% python3 -q
>>> import numpy as np
>>> np.set_printoptions(precision=3, suppress=True, linewidth=120, floatmode="fixed")
>>> rd = lambda a: np.round(a, 3) + 0
>>> B = np.array([[1, 0], [-3, -2]])
>>> Z = np.array([[4, -7, 3], [-4, -1, -2], [-6, -3, 2]])
>>> feats = np.kron(B, Z)
>>> feats
array([[  4,  -7,   3,   0,   0,   0],
       [ -4,  -1,  -2,   0,   0,   0],
       [ -6,  -3,   2,   0,   0,   0],
       [-12,  21,  -9,  -8,  14,  -6],
       [ 12,   3,   6,   8,   2,   4],
       [ 18,   9,  -6,  12,   6,  -4]])
>>> vec = np.array([1, 6, -5, 0, 7, -1])
>>> np.linalg.norm(feats @ vec) <= np.linalg.norm(feats, 2) * np.linalg.norm(vec) + 1e-9
np.True_
>>> (feats * vec).sum(axis=1)
array([-53,   0, -34, 263,  10, 148])
>>> feats @ (2 * vec)
array([-106,    0,  -68,  526,   20,  296])
>>> feats @ vec
array([-53,   0, -34, 263,  10, 148])
>>> np.einsum("ij,j->i", feats, vec)
array([-53,   0, -34, 263,  10, 148])
>>> feats @ np.ones(6)
array([ 0.000, -7.000, -7.000,  0.000, 35.000, 35.000])
>>> feats * vec
array([[  4, -42, -15,   0,   0,   0],
       [ -4,  -6,  10,   0,   0,   0],
       [ -6, -18, -10,   0,   0,   0],
       [-12, 126,  45,   0,  98,   6],
       [ 12,  18, -30,   0,  14,  -4],
       [ 18,  54,  30,   0,  42,   4]])
>>> f = np.array([2, -1, -2, 1, -2, -1])
>>> B = feats + np.outer(f, np.eye(6)[2])
>>> rd(np.linalg.det(B) / np.linalg.det(feats)), rd(1 + np.linalg.solve(feats, f)[2])
(np.float64(0.857), np.float64(0.857))
>>> B
array([[  4.000,  -7.000,   5.000,   0.000,   0.000,   0.000],
       [ -4.000,  -1.000,  -3.000,   0.000,   0.000,   0.000],
       [ -6.000,  -3.000,   0.000,   0.000,   0.000,   0.000],
       [-12.000,  21.000,  -8.000,  -8.000,  14.000,  -6.000],
       [ 12.000,   3.000,   4.000,   8.000,   2.000,   4.000],
       [ 18.000,   9.000,  -7.000,  12.000,   6.000,  -4.000]])
>>> np.linalg.matrix_rank(B - feats)
np.int64(1)
>>> np.linalg.matrix_rank(np.linalg.inv(B) - np.linalg.inv(feats), tol=1e-8)
np.int64(1)
>>> mat = np.tanh(np.array([[0.5],
...     [0.0],
...     [0.1],
...     [-0.2],
...     [1.4],
...     [0.1],
...     [-0.6],
...     [0.3],
...     [0.5],
...     [1.4],
...     [0.1],
...     [-1.0],
...     [0.4],
...     [-0.8],
...     [0.4],
...     [-1.9],
...     [-0.2],
...     [1.4]]) @ np.array([[1.7, -0.5, -0.9]]))
>>> rd(mat)
array([[ 0.691, -0.245, -0.422],
       [ 0.000,  0.000,  0.000],
       [ 0.168, -0.050, -0.090],
       [-0.327,  0.100,  0.178],
       [ 0.983, -0.604, -0.851],
       [ 0.168, -0.050, -0.090],
       [-0.770,  0.291,  0.493],
       [ 0.470, -0.149, -0.264],
       [ 0.691, -0.245, -0.422],
       [ 0.983, -0.604, -0.851],
       [ 0.168, -0.050, -0.090],
       [-0.935,  0.462,  0.716],
       [ 0.592, -0.197, -0.345],
       [-0.876,  0.380,  0.617],
       [ 0.592, -0.197, -0.345],
       [-0.997,  0.740,  0.937],
       [-0.327,  0.100,  0.178],
       [ 0.983, -0.604, -0.851]])
>>> P = mat @ np.linalg.solve(mat.T @ mat, mat.T)
>>> rd(P @ mat[:, 1])
array([-0.245,  0.000, -0.050,  0.100, -0.604, -0.050,  0.291, -0.149, -0.245, -0.604, -0.050,  0.462, -0.197,  0.380,
       -0.197,  0.740,  0.100, -0.604])
>>> rd(np.trace(P))
np.float64(3.0)
>>> X = np.array([[2, 1, 2, 2, 3, 1],
...     [1, 2, 1, 2, 2, 3],
...     [2, 1, 2, 1, 2, 2],
...     [2, 2, 1, 2, 1, 2],
...     [3, 2, 2, 1, 2, 1],
...     [1, 3, 2, 2, 1, 2]])
>>> f = np.array([1, 1, 0, 0, 1, 1])
>>> B = X + np.outer(f, np.eye(6)[2])
>>> np.linalg.matrix_rank(B - X)
np.int64(1)
>>> B
array([[2.000, 1.000, 3.000, 2.000, 3.000, 1.000],
       [1.000, 2.000, 2.000, 2.000, 2.000, 3.000],
       [2.000, 1.000, 2.000, 1.000, 2.000, 2.000],
       [2.000, 2.000, 1.000, 2.000, 1.000, 2.000],
       [3.000, 2.000, 3.000, 1.000, 2.000, 1.000],
       [1.000, 3.000, 3.000, 2.000, 1.000, 2.000]])
>>> np.linalg.matrix_rank(np.linalg.inv(B) - np.linalg.inv(X), tol=1e-8)
np.int64(1)
>>> rd(np.linalg.det(B) / np.linalg.det(X)), rd(1 + np.linalg.solve(X, f)[2])
(np.float64(0.571), np.float64(0.571))
>>> C2 = B.T @ B
>>> np.allclose(C2, C2.T)
True
>>> (B @ B.T).shape
(6, 6)
>>> C2
array([[23.000, 19.000, 26.000, 17.000, 21.000, 18.000],
       [19.000, 23.000, 26.000, 19.000, 18.000, 21.000],
       [26.000, 26.000, 36.000, 23.000, 27.000, 24.000],
       [17.000, 19.000, 23.000, 18.000, 18.000, 19.000],
       [21.000, 18.000, 27.000, 18.000, 23.000, 19.000],
       [18.000, 21.000, 24.000, 19.000, 19.000, 23.000]])
>>> np.trace(C2), (B ** 2).sum()
(np.float64(146.0), np.float64(146.0))
>>> data = np.loadtxt("x.csv", delimiter=",")
>>> data
array([[ 47.000, -49.000,   7.000,  14.000, -35.000],
       [-49.000,  47.000,  -7.000, -14.000,  35.000],
       [  7.000,  -7.000,  -1.000,   2.000,  -5.000],
       [ 14.000, -14.000,   2.000,   2.000, -10.000],
       [-35.000,  35.000,  -5.000, -10.000,  23.000]])
>>> def softmax(z):
...     e = np.exp(z - z.max(axis=-1, keepdims=True))
...     return e / e.sum(axis=-1, keepdims=True)
... 
>>> rd(softmax(10 * data[0]))
array([1.000, 0.000, 0.000, 0.000, 0.000])
>>> rd(softmax(data[0]))
array([1.000, 0.000, 0.000, 0.000, 0.000])
>>> att = data @ data.T / np.sqrt(5)
>>> softmax(att)[0] @ data
array([ 47.000, -49.000,   7.000,  14.000, -35.000])
>>> rd(softmax(att + np.triu(np.full(att.shape, -np.inf), 1)))
array([[1.000, 0.000, 0.000, 0.000, 0.000],
       [0.000, 1.000, 0.000, 0.000, 0.000],
       [1.000, 0.000, 0.000, 0.000, 0.000],
       [1.000, 0.000, 0.000, 0.000, 0.000],
       [0.000, 1.000, 0.000, 0.000, 0.000]])
>>> W0 = np.array([[0, 0, 0, 3], [0, -2, 0, 0], [0, 0, 2, 0], [0, 0, 0, 0]])
>>> np.linalg.lstsq(W0[:-1].T, W0[-1])[2]
np.int32(3)
>>> rd(np.trace(np.linalg.pinv(W0) @ W0))
np.float64(3.0)
>>> np.unique(W0.round(6), axis=0).shape
(4, 4)
>>> np.allclose(W0[:-1].T @ np.linalg.lstsq(W0[:-1].T, W0[-1])[0], W0[-1])
True
>>> try:
...     np.linalg.inv(W0)
... except np.linalg.LinAlgError as e:
...     print(e)
... 
Singular matrix
>>> np.abs(np.diag(np.linalg.qr(W0)[1])) > 1e-9
array([False,  True,  True, False])
